$ ipython --no-banner

In [1]: import numpy as np

In [2]: import numpy.linalg as la

In [3]: np.set_printoptions(precision=3, suppress=True, linewidth=120, floatmode="fixed")

In [4]: K = np.array([[1, 1, -1, -1, 2, 2, 0, 0, -2],
   ...:     [2, -2, 0, 2, 0, -2, -1, 2, -1],
   ...:     [1, -2, 2, -2, 0, -2, -1, -1, 1],
   ...:     [2, -1, 2, -1, 0, -2, -2, -2, -2],
   ...:     [-1, 1, 0, -1, 1, -1, -2, -1, 2],
   ...:     [1, -2, -2, 0, -2, 0, 0, -2, -1],
   ...:     [1, 2, 1, 0, -1, 1, 0, -2, -1],
   ...:     [1, -1, 2, -2, -2, 2, 0, -2, 2],
   ...:     [-1, -2, 2, -1, 2, -2, -1, 0, 1]])

In [5]: K
Out[5]: 
array([[ 1,  1, -1, -1,  2,  2,  0,  0, -2],
       [ 2, -2,  0,  2,  0, -2, -1,  2, -1],
       [ 1, -2,  2, -2,  0, -2, -1, -1,  1],
       [ 2, -1,  2, -1,  0, -2, -2, -2, -2],
       [-1,  1,  0, -1,  1, -1, -2, -1,  2],
       [ 1, -2, -2,  0, -2,  0,  0, -2, -1],
       [ 1,  2,  1,  0, -1,  1,  0, -2, -1],
       [ 1, -1,  2, -2, -2,  2,  0, -2,  2],
       [-1, -2,  2, -1,  2, -2, -1,  0,  1]])

In [6]: np.allclose(K @ K.T, K.T @ K)
Out[6]: False

In [7]: np.sort(np.abs(la.eigvals(K)))
Out[7]: array([1.452, 1.452, 2.540, 2.540, 2.672, 2.672, 3.969, 3.969, 5.955])

In [8]: np.round(la.det(K), 3)
Out[8]: np.float64(9116.0)

In [9]: la.determinant(K)
---------------------------------------------------------------------------
AttributeError                            Traceback (most recent call last)
Cell In[9], line 1
----> 1 la.determinant(K)

AttributeError: module 'numpy.linalg' has no attribute 'determinant'

In [10]: round(np.abs(la.eigvals(K)).max(), 3)
Out[10]: np.float64(5.955)

In [11]: np.trace(K)
Out[11]: np.int64(0)

In [12]: M = np.load("run18.npy")

In [13]: M
Out[13]: 
array([[-0.146, -0.322,  0.179, -0.547, -0.117, -0.104,  0.340,  0.635],
       [ 0.366, -0.056,  0.245, -0.469,  0.034,  0.333,  0.390, -0.565],
       [-0.476,  0.623, -0.411, -0.350, -0.190,  0.001,  0.207, -0.126],
       [-0.146,  0.432,  0.577, -0.126,  0.617, -0.220, -0.108,  0.050],
       [-0.476, -0.131,  0.551,  0.200, -0.523, -0.183,  0.063, -0.318],
       [-0.329, -0.240, -0.166,  0.389,  0.456,  0.026,  0.663, -0.083],
       [ 0.000, -0.323, -0.268, -0.294,  0.154, -0.750, -0.134, -0.365],
       [ 0.512,  0.373,  0.065,  0.254, -0.251, -0.483,  0.465,  0.133]])

In [14]: # columns are unit length and at right angles

In [15]: rng = np.random.default_rng(2114)

In [16]: M2 = M + rng.integers(-2, 3, (8, 3)) @ rng.integers(-2, 3, (3, 8))

In [17]: M2
Out[17]: 
array([[ 0.854,  1.678,  4.179,  2.453, -2.117, -0.104,  0.340,  1.635],
       [-0.634, -2.056,  5.245, -0.469, -3.966, -5.667,  6.390, -4.565],
       [-0.476, -3.377, -3.411, -1.350, -0.190, -1.999,  4.207, -3.126],
       [ 4.854,  4.432, -0.423,  7.874,  1.617,  7.780, -5.108,  6.050],
       [-1.476, -2.131,  5.551,  0.200, -4.523, -6.183,  6.063, -4.318],
       [-1.329, -2.240,  4.834,  0.389, -3.544, -5.974,  6.663, -4.083],
       [ 2.000,  3.677,  1.732,  3.706,  0.154,  3.250, -4.134,  3.635],
       [ 1.512, -1.627,  1.065,  2.254, -2.251, -2.483,  4.465, -1.867]])

In [18]: np.abs(M2 - M).sum(axis=1)
Out[18]: array([13.000, 28.000, 17.000, 38.000, 28.000, 28.000, 24.000, 16.000])

In [19]: la.matrix_rank(M2 - M, tol=1e-8)
Out[19]: np.int64(3)
